>>> import numpy as np
>>> from numpy import linalg as LA
>>> np.set_printoptions(suppress=True, linewidth=200)
>>> def rd(a):
...     return np.round(a, 2) + 0
... 
>>> mat = np.minimum.outer(np.arange(1, 4), np.arange(1, 4)) * 5
>>> print(mat)
[[ 5  5  5]
 [ 5 10 10]
 [ 5 10 15]]
>>> # symmetric
>>> r0 = np.array([5, -2, 5])
>>> print(np.convolve(mat[2], r0))
[25 40 80 20 75]
>>> print(np.correlate(mat[2], mat[1], "full"))
[ 50 150 275 200  75]
>>> print(np.cross(mat[2, :3], mat[1, :3]))
[-50  25   0]
>>> evals, V = LA.eig(mat)
>>> print(rd(np.sort(LA.eigvals(mat @ mat))))
[  2.37  10.34 637.29]
>>> print(rd(evals))
[25.24  3.22  1.54]
>>> W2 = np.sign(np.array([[1, 1, 0, 2], [0, 0, 1, 1], [1, 0, 0, 0], [0, 2, 2, 1]]))
>>> other = (np.tril(W2, -1) + np.eye(4)) @ (np.triu(W2, 1) + np.eye(4))
>>> evals = np.array([3, 0, 1, 3])
>>> X = np.rint(other * evals @ LA.inv(other)) + 0
>>> print(X)
[[ 3. -6.  0.  3.]
 [ 2. -3. -2.  3.]
 [ 2. -6.  1.  3.]
 [ 4. -6. -4.  6.]]
>>> # rank 3
>>> r0 = np.array([1, -1, -2])
>>> print(np.correlate(X[2], X[0], "full"))
[  6. -18.  -9.  51. -24. -15.   9.]
>>> print(np.convolve(X[2], r0))
[ 2. -8.  3. 14. -5. -6.]
>>> print(np.polyval(r0, X[2]))
[ 0. 40. -2.  4.]
>>> print(np.array([np.convolve(row, r0, "same") for row in X]))
[[ -9.   0.  15.  -3.]
 [ -5.  -3.  11.   1.]
 [ -8.   3.  14.  -5.]
 [-10.  -6.  22.   2.]]
>>> F = np.load("case8.npy")
>>> print(F)
[[ 0.11  0.77  1.43  1.06]
 [ 0.77 -1.13 -1.53  0.  ]
 [ 1.43 -1.53  1.82 -1.14]
 [ 1.06  0.   -1.14 -0.8 ]]
>>> # symmetric
>>> evals, V = LA.eigh(F)
>>> print(rd(np.abs(V[:, -1])))
[0.3  0.27 0.89 0.18]
>>> print(rd(evals.sum()), rd(np.trace(F)))
0.0 0.0
>>> print(rd(LA.svd(F, compute_uv=False)))
[3.01 3.   1.   1.  ]
>>> print(rd(V.T @ F @ V))
[[-3.    0.    0.    0.  ]
 [ 0.   -1.    0.    0.  ]
 [ 0.    0.    1.    0.  ]
 [ 0.    0.    0.    3.01]]
>>> ang = np.radians(98)
>>> Rm = np.eye(4)
>>> Rm[1, 1] = Rm[0, 0] = np.cos(ang)
>>> Rm[1, 0], Rm[0, 1] = -np.sin(ang), np.sin(ang)
>>> print(rd(Rm))
[[-0.14  0.99  0.    0.  ]
 [-0.99 -0.14  0.    0.  ]
 [ 0.    0.    1.    0.  ]
 [ 0.    0.    0.    1.  ]]
>>> other = F @ Rm.T
>>> print(rd(LA.svd(F, compute_uv=False)), rd(LA.svd(other, compute_uv=False)))
[3.01 3.   1.   1.  ] [3.01 3.   1.   1.  ]
>>> print(rd(np.abs(other - F).max(axis=0)))
[3.14 1.05 0.   0.  ]
>>> print(np.allclose(LA.norm(F, axis=1), LA.norm(other, axis=1)))
True
>>> rng = np.random.default_rng(695556)
>>> lab = rng.permutation(4)
>>> print(lab)
[0 3 2 1]
>>> other = Rm[lab][:, lab]
>>> print(rd(np.sort(np.abs(LA.eigvals(other)))))
[1. 1. 1. 1.]
>>> print(rd(other))
[[-0.14  0.    0.    0.99]
 [ 0.    1.    0.    0.  ]
 [ 0.    0.    1.    0.  ]
 [-0.99  0.    0.   -0.14]]
>>> lab = rng.permutation(4)
>>> print(lab)
[2 3 0 1]
>>> other = F[lab][:, lab]
>>> print(rd(np.sort(np.abs(LA.eigvals(other)))))
[1.   1.   3.   3.01]
>>> print(rd(np.trace(other)))
0.0
>>> print(np.diag(other))
[ 1.82 -0.8   0.11 -1.13]
>>> lab = rng.integers(0, 2, 3)
>>> M = np.triu((lab[:, None] == lab) & (rng.random((3, 3)) < 0.8), 1).astype(int)
>>> M += M.T
>>> print(M)
[[0 0 0]
 [0 0 0]
 [0 0 0]]
>>> evals, V = LA.eig(F)
>>> print(rd(np.prod(evals)))
9.03
>>> other = LA.inv(F)
>>> print(rd(other))
[[ 0.55  0.22  0.11  0.57]
 [ 0.22 -0.46 -0.2   0.58]
 [ 0.11 -0.2   0.2  -0.14]
 [ 0.57  0.58 -0.14 -0.29]]
>>> print(rd(LA.cond(F)))
3.01
>>> print(rd(LA.slogdet(F)[0]))
1.0
>>> print(rd(LA.inv(other)))
[[ 0.11  0.77  1.43  1.06]
 [ 0.77 -1.13 -1.53  0.  ]
 [ 1.43 -1.53  1.82 -1.14]
 [ 1.06  0.   -1.14 -0.8 ]]
>>> def softmax(z):
...     e = np.exp(z - z.max(axis=-1, keepdims=True))
...     return e / e.sum(axis=-1, keepdims=True)
... 
>>> print(rd(softmax(10 * F[0])))
[0.   0.   0.97 0.02]
>>> print(rd(softmax(F[0] + -1)))
[0.11 0.21 0.4  0.28]
>>> print(rd(softmax(F).sum(axis=1)))
[1. 1. 1. 1.]
>>> att = F @ F.T / np.sqrt(4)
>>> print(rd(softmax(att)[0] @ F))
[0.35 0.36 1.31 0.64]
>>> print(rd(softmax(att + np.triu(np.full(att.shape, -np.inf), 1))))
[[1.   0.   0.   0.  ]
 [0.03 0.97 0.   0.  ]
 [0.01 0.01 0.98 0.  ]
 [0.03 0.37 0.12 0.48]]
>>> print(softmax(att).round(6).argmax(axis=1))
[0 1 2 3]
>>> W0 = np.diag(np.array([3, 2, -1, -1]))
>>> print(W0)
[[ 3  0  0  0]
 [ 0  2  0  0]
 [ 0  0 -1  0]
 [ 0  0  0 -1]]
>>> # splits into 4 blocks
>>> x0 = np.array([1, 0, 0, 3])
>>> y = W0 @ x0
>>> print(y)
[ 3  0  0 -3]
>>> print(rd(LA.solve(W0, y)))
[1. 0. 0. 3.]
>>> print(LA.matrix_power(W0, 4))
[[81  0  0  0]
 [ 0 16  0  0]
 [ 0  0  1  0]
 [ 0  0  0  1]]
>>> print((W0 + W0.T) / 2)
[[ 3.  0.  0.  0.]
 [ 0.  2.  0.  0.]
 [ 0.  0. -1.  0.]
 [ 0.  0.  0. -1.]]
>>> print(rd(np.abs(LA.eigvals(W0)).max()))
3.0
>>> print(rd(np.sort(np.abs(LA.eigvals(W0)))))
[1. 1. 2. 3.]
>>> print((W0 - W0.T) / 2)
[[0. 0. 0. 0.]
 [0. 0. 0. 0.]
 [0. 0. 0. 0.]
 [0. 0. 0. 0.]]
>>> print(np.allclose(W0, W0.T))
True
>>> print(np.trace(W0))
3
>>> arr = np.load("w.npy")
>>> print(arr)
[[ 3.  2. -1.  3.]
 [-8.  1. -2.  2.]
 [10. -2.  8. -9.]
 [ 8.  2.  2.  1.]]
>>> proj = np.triu(np.array([[1, 0, 1, 3], [1, 2, 2, 2], [1, 3, 1, 0], [0, 1, 0, 2]]), 1) + np.eye(4)
>>> other = proj @ arr @ LA.inv(proj)
>>> print(rd(np.poly(other)))
[   1.  -13.   59. -107.   60.]
>>> r0, r1 = arr[3], arr[0]
>>> print(r0 @ r1)
29.0
>>> pr = (r0 @ r1) / (r0 @ r0) * r0
>>> print(rd(pr))
[3.18 0.79 0.79 0.4 ]
>>> print(rd((r1 - pr) @ r0))
0.0
>>> print(rd(LA.norm(r0 + r1) ** 2 + LA.norm(r0 - r1) ** 2))
192.0
>>> evals, V = LA.eig(arr)
>>> print(rd(evals))
[1. 5. 4. 3.]
>>> print(rd(np.prod(evals)))
60.0
>>> print(rd(np.sort(LA.eigvals(arr @ arr))))
[ 1.  9. 16. 25.]
>>> print(rd(np.sort(LA.eigvals(arr.T))))
[1. 3. 4. 5.]
>>> print(rd(np.sort(LA.eigvals(LA.inv(arr)))))
[0.2  0.25 0.33 1.  ]
>>> E = np.loadtxt("mat.csv", delimiter=",")
>>> print(E)
[[  2.  -2.  -8.]
 [ -5.  -5. -15.]
 [ -5.  -5. -24.]
 [ -6.  -4. -15.]
 [-13. -12.  -8.]
 [-12.  -5. -15.]
 [-14.  -4. -19.]
 [-15. -12. -20.]
 [-21.  -8. -23.]
 [-13.  -6. -19.]
 [-14.  -2. -28.]
 [-11.   7. -36.]
 [-15.   3. -28.]
 [-16.  -3. -35.]
 [-14.   6. -36.]
 [-14.   6. -32.]
 [-17.  11. -33.]
 [-10.  12. -38.]
 [-13.  17. -33.]
 [-14.  11. -25.]
 [-20.  10. -25.]]
>>> lab = E[:, 1] > np.median(E[:, 1])
>>> r0 = E[lab].mean(axis=0) - E[~lab].mean(axis=0)
>>> print(lab.astype(int))
[0 0 0 0 0 0 0 0 0 0 0 1 1 0 1 1 1 1 1 1 1]
>>> print(rd(r0))
[ -3.22  14.89 -12.69]
>>> print(rd((((E - E.mean(axis=0)) @ r0 > 0) == lab).mean()))
0.9
>>> x0 = np.array([-3, -2, 2])
>>> y = E @ x0
>>> print(y)
[-18.  -5. -23.  -4.  47.  16.  12.  29.  33.  13. -10. -53. -17. -16. -42. -34. -37. -70. -61. -30. -10.]
>>> print(rd(LA.pinv(E) @ E))
[[1. 0. 0.]
 [0. 1. 0.]
 [0. 0. 1.]]
>>> print(rd(LA.solve(E.T @ E, E.T @ y)))
[-3. -2.  2.]
>>> print(rd(LA.lstsq(E, y)[0]))
[-3. -2.  2.]
>>> y = y + 0.1 * rng.normal(size=21)
>>> print(rd(y))
[-18.13  -4.99 -23.02  -3.85  47.11  16.09  11.96  29.03  33.03  12.85 -10.19 -53.1  -16.96 -16.11 -42.07 -34.17 -36.96 -69.9  -60.8  -30.05  -9.9 ]
>>> coef, *_ = LA.lstsq(E, y)
>>> print(rd(LA.norm(y - E @ coef)))
0.46
>>> print(rd(E.T @ (y - E @ coef)))
[0. 0. 0.]
>>> print([round(float(LA.norm(LA.solve(E.T @ E + lam * np.eye(3), E.T @ y))), 2) for lam in (0, 1, 10, 100)])
[4.13, 4.12, 4.06, 3.58]
>>> print(LA.matrix_rank(W0 - W0[0, 0] * np.eye(4)))
3
>>> print([int(LA.matrix_rank(LA.matrix_power(W0, p))) for p in range(1, 5)])
[4, 4, 4, 4]
>>> Q, Rm = LA.qr(E)
>>> print(rd(Q.T @ Q))
[[1. 0. 0.]
 [0. 1. 0.]
 [0. 0. 1.]]
>>> print(rd(np.abs(np.diag(Rm))))
[61.47 37.26 40.  ]
>>> print(rd(Rm))
[[ -61.47    5.34 -110.45]
 [   0.     37.26  -22.61]
 [   0.      0.     40.  ]]
>>> print(rd(abs(Rm[0, 0])), rd(LA.norm(E[:, 0])))
61.47 61.47
>>> d = LA.norm(E[:, None] - E[None], axis=-1)
>>> print(np.flatnonzero(d[2] < d.mean() / 2))
[2]
>>> J = np.array([[0, 3, 0],
...     [0, 1, 0],
...     [0, 0, 0],
...     [0, 3, 0],
...     [0, 2, 0],
...     [0, 3, 0],
...     [0, 0, 0],
...     [0, 3, 0],
...     [0, 0, 0],
...     [0, 0, 0],
...     [0, 3, 0],
...     [0, 4, 0],
...     [0, 1, 0]])
>>> # rows 0 and 3 are equal
>>> left, sigma, Vh = LA.svd(J)
>>> print(np.argmax(sigma[:-1] / (sigma[1:] + 1e-6)) + 1)
1
>>> other = left[:, :1] @ np.diag(sigma[:1]) @ Vh[:1]
>>> print(rd(LA.norm(J - other, 2)), sigma[1])
0.0 0.0
>>> r = LA.matrix_rank(J)
>>> print(r)
1
>>> ns = LA.svd(J)[2][r:].T
>>> print([int(LA.matrix_rank(np.delete(J, i, axis=0))) for i in range(13)])
[1, 1, 1, 1, 1, 1, 1, 1, 1, 1, 1, 1, 1]
>>> print([int(LA.matrix_rank(J[:i])) for i in range(1, len(J) + 1)])
[1, 1, 1, 1, 1, 1, 1, 1, 1, 1, 1, 1, 1]
